$ ipython --no-banner

In [1]: import numpy as np

In [2]: from numpy import linalg as LA

In [3]: np.set_printoptions(precision=4, suppress=True, linewidth=140, sign=" ")

In [4]: F = np.load("sample16.npy")

In [5]: print(F)
[[ 0.9476  0.9884 -1.9798]
 [ 1.02    0.9962 -2.0096]
 [ 0.9924  0.9341 -1.9398]
 [ 0.9943  0.9268 -1.9945]
 [ 0.0904  1.9883  0.9918]
 [ 0.0031  1.9708  0.9495]
 [ 0.0661  1.9579  0.9609]
 [-0.0066  2.0016  1.026 ]
 [ 1.0193  0.0093  1.0465]
 [ 0.9767  0.0333  1.0315]
 [ 1.036   0.0328  0.9758]
 [ 0.9936 -0.0142  1.0839]]

In [6]: C2 = np.cov(F, rowvar=False)

In [7]: print(np.argsort(-F.std(axis=0).round(6), kind="stable"))
[ 2  1  0]

In [8]: LA.eigvalsh(C2)[::-1]
Out[8]: array([ 2.2247,  0.8689,  0.0008])

In [9]: Xs = F - F.mean(axis=0)

In [10]: vecs = LA.svd(Xs)[2][:2]

In [11]: B = Xs - Xs @ vecs.T @ vecs

In [12]: round(LA.norm(B) / LA.norm(Xs), 4)
Out[12]: np.float64(0.016)

In [13]: q, _ = LA.qr(np.array([[-0.9, 0.4, -1.0, -1.0],
    ...:     [-0.2, -0.1, -0.6, 0.1],
    ...:     [-0.5, -1.0, -0.4, 0.8],
    ...:     [0.9, -0.7, 0.1, -0.4]]))

In [14]: E = q[:, :3]

In [15]: E
Out[15]: 
array([[-0.6512,  0.1437,  0.5556],
       [-0.1447, -0.1201,  0.5739],
       [-0.3618, -0.9037, -0.2256],
       [ 0.6512, -0.3851,  0.5578]])

In [16]: E @ E.T
Out[16]: 
array([[ 0.7534,  0.3958, -0.0196, -0.1695],
       [ 0.3958,  0.3647,  0.0314,  0.2721],
       [-0.0196,  0.0314,  0.9984, -0.0134],
       [-0.1695,  0.2721, -0.0134,  0.8835]])

In [17]: x = np.array([1, 0, 0])

In [18]: rhs = E @ x

In [19]: coef, lr = np.zeros(3), 1 / LA.norm(E, 2) ** 2

In [20]: for i in range(10):
    ...:     coef -= lr * E.T @ (E @ coef - rhs)
    ...:     if i % 2 == 0: print(i, round(LA.norm(E @ coef - rhs), 4))
    ...: 
0 0.0
2 0.0
4 0.0
6 0.0
8 0.0

In [21]: print(round(LA.cond(E), 4))
1.0

In [22]: coef.round(4) + 0
Out[22]: array([ 1.,  0.,  0.])

In [23]: P = E @ LA.solve(E.T @ E, E.T)

In [24]: round(np.trace(P), 4)
Out[24]: np.float64(3.0)

In [25]: np.allclose(P @ P, P)
Out[25]: True

In [26]: np.diag(P)
Out[26]: array([ 0.7534,  0.3647,  0.9984,  0.8835])

In [27]: P
Out[27]: 
array([[ 0.7534,  0.3958, -0.0196, -0.1695],
       [ 0.3958,  0.3647,  0.0314,  0.2721],
       [-0.0196,  0.0314,  0.9984, -0.0134],
       [-0.1695,  0.2721, -0.0134,  0.8835]])

In [28]: LA.matrix_rank(np.eye(4) - P)
Out[28]: np.int64(1)

In [29]: rng = np.random.default_rng(24245)

In [30]: X = np.triu(rng.random((3, 3)) < 0.8, 1).astype(int)

In [31]: X = X + X.T

In [32]: X
Out[32]: 
array([[ 0,  1,  1],
       [ 1,  0,  0],
       [ 1,  0,  0]])

In [33]: np.unique(X.round(6), axis=0).shape
Out[33]: (2, 3)

In [34]: print(np.round(X @ LA.pinv(X) @ X, 4) + 0)
[[ 0.  1.  1.]
 [ 1.  0.  0.]
 [ 1.  0.  0.]]

In [35]: LA.lstsq(X[:-1].T, X[-1])[2]
Out[35]: np.int32(2)

In [36]: rank = LA.matrix_rank(X)

In [37]: rank
Out[37]: np.int64(2)

In [38]: ns = LA.svd(X)[2][rank:].T

In [39]: LA.matrix_rank(X.T @ X), LA.matrix_rank(X @ X.T)
Out[39]: (np.int64(2), np.int64(2))

In [40]: ns[:, 0] / ns[np.abs(ns[:, 0]).round(6).argmax(), 0]
Out[40]: array([-0.,  1., -1.])

In [41]: ns @ ns.T
Out[41]: 
array([[ 0. ,  0. ,  0. ],
       [ 0. ,  0.5, -0.5],
       [ 0. , -0.5,  0.5]])

In [42]: ns.shape
Out[42]: (3, 1)

In [43]: print([int(LA.matrix_rank(np.delete(X, i, axis=0))) for i in range(3)])
[1, 2, 2]

In [44]: np.round(X @ ns, 4) + 0
Out[44]: 
array([[ 0.],
       [ 0.],
       [ 0.]])

In [45]: A = np.array([[-2, -3, -2], [0, 1, -2], [-2, 0, -8]])

In [46]: rank = LA.matrix_rank(A)

In [47]: rank
Out[47]: np.int64(2)

In [48]: ns = LA.svd(A)[2][rank:].T

In [49]: print(ns[:, 0] / ns[np.abs(ns[:, 0]).round(6).argmax(), 0])
[ 1.   -0.5  -0.25]

In [50]: [int(LA.matrix_rank(np.delete(A, i, axis=0))) for i in range(3)]
Out[50]: [2, 2, 2]

In [51]: [int(LA.matrix_rank(A[:, :j + 1])) for j in range(3)]
Out[51]: [1, 2, 2]

In [52]: LA.matrix_rank(A.T @ A), LA.matrix_rank(A @ A.T)
Out[52]: (np.int64(2), np.int64(2))

In [53]: np.allclose(A @ ns, 0)
Out[53]: True

In [54]: ns @ ns.T
Out[54]: 
array([[ 0.7619, -0.381 , -0.1905],
       [-0.381 ,  0.1905,  0.0952],
       [-0.1905,  0.0952,  0.0476]])

In [55]: B = np.array([[2, 0], [2, 3]])

In [56]: basis = np.kron(B, A)

In [57]: print(np.round(LA.norm(basis, 2), 4), round(float(LA.norm(B, 2) * LA.norm(A, 2)), 4))
33.6935 33.6935

In [58]: basis
Out[58]: 
array([[ -4,  -6,  -4,   0,   0,   0],
       [  0,   2,  -4,   0,   0,   0],
       [ -4,   0, -16,   0,   0,   0],
       [ -4,  -6,  -4,  -6,  -9,  -6],
       [  0,   2,  -4,   0,   3,  -6],
       [ -4,   0, -16,  -6,   0, -24]])

In [59]: basis.shape
Out[59]: (6, 6)

In [60]: mat = np.loadtxt("w.csv", delimiter=",")

In [61]: mat
Out[61]: 
array([[-8.8044, -2.0607,  4.2705],
       [-4.8499,  6.8318,  5.4594],
       [ 6.7645,  6.6315,  3.2039],
       [-9.6824, -2.4975, -0.115 ],
       [-5.0008, -0.9543,  8.607 ],
       [-8.5146,  3.9295,  3.4729],
       [-0.8124, -7.6863,  6.3451],
       [ 8.8601, -2.6559,  3.8006],
       [-2.4382,  9.5501, -1.6882],
       [-5.7699,  4.0331,  7.1023],
       [ 7.2885, -5.9072, -3.4617],
       [-7.4318, -6.6904,  0.0801],
       [ 0.2614, -5.5616,  8.3067],
       [ 2.6243, -2.9321,  9.1932],
       [-7.995 ,  3.1435, -5.1185],
       [ 3.9975, -4.915 ,  7.7371],
       [-7.6855, -6.276 , -1.2428],
       [-6.5162,  6.3527,  4.1451],
       [ 5.3499,  0.5345, -8.4316],
       [-2.2029,  2.7337,  9.3634],
       [-0.7665,  2.3393,  9.6923],
       [-0.6008, -3.1824, -9.4611],
       [-7.3628,  6.76  ,  0.3031]])

In [62]: blk = np.stack([mat, 2 * mat, mat[::-1]])

In [63]: (blk @ mat.T).shape
Out[63]: (3, 23, 23)

In [64]: LA.norm(blk, axis=(1, 2))
Out[64]: array([ 47.9583,  95.9166,  47.9583])

In [65]: np.einsum("bij,cij->bc", blk, blk)
Out[65]: 
array([[ 2299.9993,  4599.9987,   616.9623],
       [ 4599.9987,  9199.9973,  1233.9247],
       [  616.9623,  1233.9247,  2299.9993]])

In [66]: Xs = mat - mat.mean(axis=0)

In [67]: vecs = LA.svd(Xs)[2][:2]

In [68]: B = Xs - Xs @ vecs.T @ vecs

In [69]: np.round(np.cov(Xs @ vecs.T, rowvar=False), 4) + 0
Out[69]: 
array([[ 36.6019,   0.    ],
       [  0.    ,  31.8354]])

In [70]: LA.norm(B, axis=1).round(6).argmax()
Out[70]: np.int64(2)

In [71]: round(float(LA.norm(B) / LA.norm(Xs)), 4)
Out[71]: 0.5049

In [72]: K = np.load("x.npy")

In [73]: K
Out[73]: 
array([[-2.,  1., -2.],
       [ 0.,  5.,  2.],
       [ 0.,  5.,  2.]])

In [74]: U, sv, Vh = LA.svd(K)

In [75]: vecs = Vh[:(sv > 1e-8).sum()]

In [76]: x = K[1] + 2 * K[0] + rng.integers(2) * np.eye(3)[2]

In [77]: x
Out[77]: array([-4.,  7., -2.])

In [78]: round(float(LA.norm(x - vecs.T @ vecs @ x)), 4)
Out[78]: 0.0

In [79]: theta = np.radians(60)

In [80]: r_ = np.eye(3)

In [81]: r_[0, 0] = r_[2, 2] = np.cos(theta)

In [82]: r_[0, 2], r_[2, 0] = -np.sin(theta), np.sin(theta)

In [83]: r_
Out[83]: 
array([[ 0.5  ,  0.   , -0.866],
       [ 0.   ,  1.   ,  0.   ],
       [ 0.866,  0.   ,  0.5  ]])

In [84]: B = K @ r_.T

In [85]: np.round(LA.svd(K, compute_uv=False), 4) + 0, np.round(LA.svd(B, compute_uv=False), 4) + 0
Out[85]: (array([ 7.6185,  2.9932,  0.    ]), array([ 7.6185,  2.9932,  0.    ]))

In [86]: B
Out[86]: 
array([[ 0.7321,  1.    , -2.7321],
       [-1.7321,  5.    ,  1.    ],
       [-1.7321,  5.    ,  1.    ]])

In [87]: print(np.allclose(LA.norm(K, axis=1), LA.norm(B, axis=1)))
True

In [88]: print(round(LA.norm(B, 2) / LA.norm(B), 4))
0.9307

In [89]: np.argsort(-LA.norm(B, axis=0).round(6), kind="stable")[:3]
Out[89]: array([ 1,  2,  0])

In [90]: print(np.round(np.trace(LA.pinv(K) @ K), 4))
2.0

In [91]: np.round(K @ LA.pinv(K) @ K, 4) + 0
Out[91]: 
array([[-2.,  1., -2.],
       [ 0.,  5.,  2.],
       [ 0.,  5.,  2.]])

In [92]: C2 = K.T @ K

In [93]: np.diag(C2)
Out[93]: array([  4.,  51.,  12.])

In [94]: np.allclose(C2, C2.T)
Out[94]: True

In [95]: LA.matrix_rank(C2)
Out[95]: np.int64(2)

In [96]: np.round(LA.eigvalsh(C2)[::-1], 4) + 0
Out[96]: array([ 58.0408,   8.9592,   0.    ])

In [97]: W0 = np.load("block14.npy")

In [98]: W0
Out[98]: 
array([[ 1, -1,  1, -1,  1, -1,  1, -1],
       [ 1, -1, -1,  1, -1,  1,  1, -1],
       [ 1,  1,  1,  1, -1, -1, -1, -1]])

In [99]: f = np.array([0, -1])

In [100]: np.polyval(f, W0[0])
Out[100]: array([-1, -1, -1, -1, -1, -1, -1, -1])

In [101]: U, sv, Vh = LA.svd(W0, full_matrices=False)

In [102]: np.allclose(U * sv @ Vh, W0)
Out[102]: True

In [103]: U.shape, sv.shape, Vh.shape
Out[103]: ((3, 3), (3,), (3, 8))

In [104]: np.round(U.T @ W0 @ Vh.T, 4) + 0
Out[104]: 
array([[ 2.8284,  0.    ,  0.    ],
       [ 0.    ,  2.8284,  0.    ],
       [ 0.    ,  0.    ,  2.8284]])

In [105]: sv / sv[0]
Out[105]: array([ 1.,  1.,  1.])

In [106]: np.cumsum(sv ** 2) / np.sum(sv ** 2)
Out[106]: array([ 0.3333,  0.6667,  1.    ])

In [107]: def softmax(z):
     ...:     e = np.exp(z - z.max(axis=-1, keepdims=True))
     ...:     return e / e.sum(axis=-1, keepdims=True)
     ...: 

In [108]: softmax(W0[0] + -1)
Out[108]: array([ 0.2202,  0.0298,  0.2202,  0.0298,  0.2202,  0.0298,  0.2202,  0.0298])

In [109]: softmax(W0).sum(axis=1)
Out[109]: array([ 1.,  1.,  1.])

In [110]: softmax(W0[0])
Out[110]: array([ 0.2202,  0.0298,  0.2202,  0.0298,  0.2202,  0.0298,  0.2202,  0.0298])

In [111]: att = W0 @ W0.T / np.sqrt(8)

In [112]: softmax(att)
Out[112]: 
array([[ 0.8943,  0.0529,  0.0529],
       [ 0.0529,  0.8943,  0.0529],
       [ 0.0529,  0.0529,  0.8943]])

In [113]: softmax(att).round(6).argmax(axis=1)
Out[113]: array([ 0,  1,  2])

In [114]: B = W0 / LA.norm(W0, axis=1, keepdims=True)

In [115]: C2 = B @ B.T

In [116]: print(np.degrees(np.arccos(np.clip(C2[0, 2], -1, 1))))
90.0

In [117]: np.argwhere(np.triu(np.abs(C2) > 0.95, 1))
Out[117]: array([], shape=(0, 2), dtype=int64)

In [118]: LA.norm(B, axis=1)
Out[118]: array([ 1.,  1.,  1.])

In [119]: theta = np.radians(135)

In [120]: r_ = np.eye(8)

In [121]: r_[4, 4] = r_[5, 5] = np.cos(theta)

In [122]: r_[4, 5], r_[5, 4] = -np.sin(theta), np.sin(theta)

In [123]: r_
Out[123]: 
array([[ 1.    ,  0.    ,  0.    ,  0.    ,  0.    ,  0.    ,  0.    ,  0.    ],
       [ 0.    ,  1.    ,  0.    ,  0.    ,  0.    ,  0.    ,  0.    ,  0.    ],
       [ 0.    ,  0.    ,  1.    ,  0.    ,  0.    ,  0.    ,  0.    ,  0.    ],
       [ 0.    ,  0.    ,  0.    ,  1.    ,  0.    ,  0.    ,  0.    ,  0.    ],
       [ 0.    ,  0.    ,  0.    ,  0.    , -0.7071, -0.7071,  0.    ,  0.    ],
       [ 0.    ,  0.    ,  0.    ,  0.    ,  0.7071, -0.7071,  0.    ,  0.    ],
       [ 0.    ,  0.    ,  0.    ,  0.    ,  0.    ,  0.    ,  1.    ,  0.    ],
       [ 0.    ,  0.    ,  0.    ,  0.    ,  0.    ,  0.    ,  0.    ,  1.    ]])

In [124]: B = W0 @ r_.T

In [125]: np.allclose(LA.norm(W0, axis=1), LA.norm(B, axis=1))
Out[125]: True

In [126]: np.allclose(W0 @ W0.T, B @ B.T)
Out[126]: True

In [127]: np.abs(B - W0).max(axis=0)
Out[127]: array([ 0.    ,  0.    ,  0.    ,  0.    ,  2.4142,  2.4142,  0.    ,  0.    ])

In [128]: feats = np.loadtxt("layer6.csv", delimiter=",")

In [129]: feats
Out[129]: 
array([[ -6.4101,   1.191 ,   2.0217],
       [ -5.7305,   5.8736,   1.1949],
       [ -5.6449,   2.5082,  -1.9221],
       [ -1.7032,  -1.3238,  -4.3707],
       [ -5.0452,  -4.4569,  -1.169 ],
       [-10.2838,  -3.4466,  -5.4554],
       [  7.6036,   5.9556,  -0.2138],
       [ -1.3233,  -0.116 ,   0.5308],
       [ -3.5642,  -0.0208,  -2.9394],
       [ -7.2809,  -3.7991,  -2.8112],
       [  1.5584,  -0.4177,   1.8034],
       [ -4.1603,  -1.1725,  -2.8089],
       [  2.3522,  -6.2876,  -0.452 ],
       [  3.4839,  -0.7053,  -1.8677],
       [  0.641 ,  -0.4693,  -6.121 ]])

In [130]: Xs = feats - feats.mean(axis=1)
ValueError: operands could not be broadcast together with shapes (15,3) (15,) 


In [131]: Xs = feats - feats.mean(axis=0)

In [132]: U, sv, Vh = LA.svd(Xs, full_matrices=False)

In [133]: np.round(Xs.mean(axis=0), 4) + 0
Out[133]: array([ 0.,  0.,  0.])

In [134]: print(sv)
[ 18.4663  12.7234   8.2968]

In [135]: Vh[0] * np.sign(Vh[0, np.abs(Vh[0]).argmax()])
Out[135]: array([ 0.9371,  0.3011,  0.1764])

In [136]: print(LA.matrix_rank(Xs))
3

In [137]: x = np.array([-3, 0, 1])

In [138]: rhs = feats @ x

In [139]: LA.lstsq(feats, rhs)[0]
Out[139]: array([-3.,  0.,  1.])

In [140]: LA.solve(feats, rhs)
LinAlgError: Last 2 dimensions of the array must be square


In [141]: print(np.round(LA.solve(feats.T @ feats, feats.T @ rhs), 4) + 0)
[-3.  0.  1.]

In [142]: np.round(LA.pinv(feats) @ feats, 4) + 0
Out[142]: 
array([[ 1.,  0.,  0.],
       [ 0.,  1.,  0.],
       [ 0.,  0.,  1.]])

In [143]: rhs = rhs + 0.3 * rng.normal(size=15)

In [144]: rhs
Out[144]: 
array([ 21.3058,  18.3927,  14.3645,   0.8652,  14.1389,  25.673 , -22.7832,   4.5531,   7.4174,  18.9633,  -2.0655,   9.6799,  -7.5236,
       -12.5362,  -8.1933])

In [145]: coef, *_ = LA.lstsq(feats, rhs)

In [146]: np.round(feats.T @ (rhs - feats @ coef), 4) + 0
Out[146]: array([ 0.,  0.,  0.])

In [147]: print(coef)
[-2.9954 -0.0214  1.029 ]

In [148]: coef.round()
Out[148]: array([-3., -0.,  1.])

In [149]: print([round(float(LA.norm(LA.solve(feats.T @ feats + lam * np.eye(3), feats.T @ rhs))), 2) for lam in (0, 1, 10, 100)])
[3.17, 3.15, 3.02, 2.28]
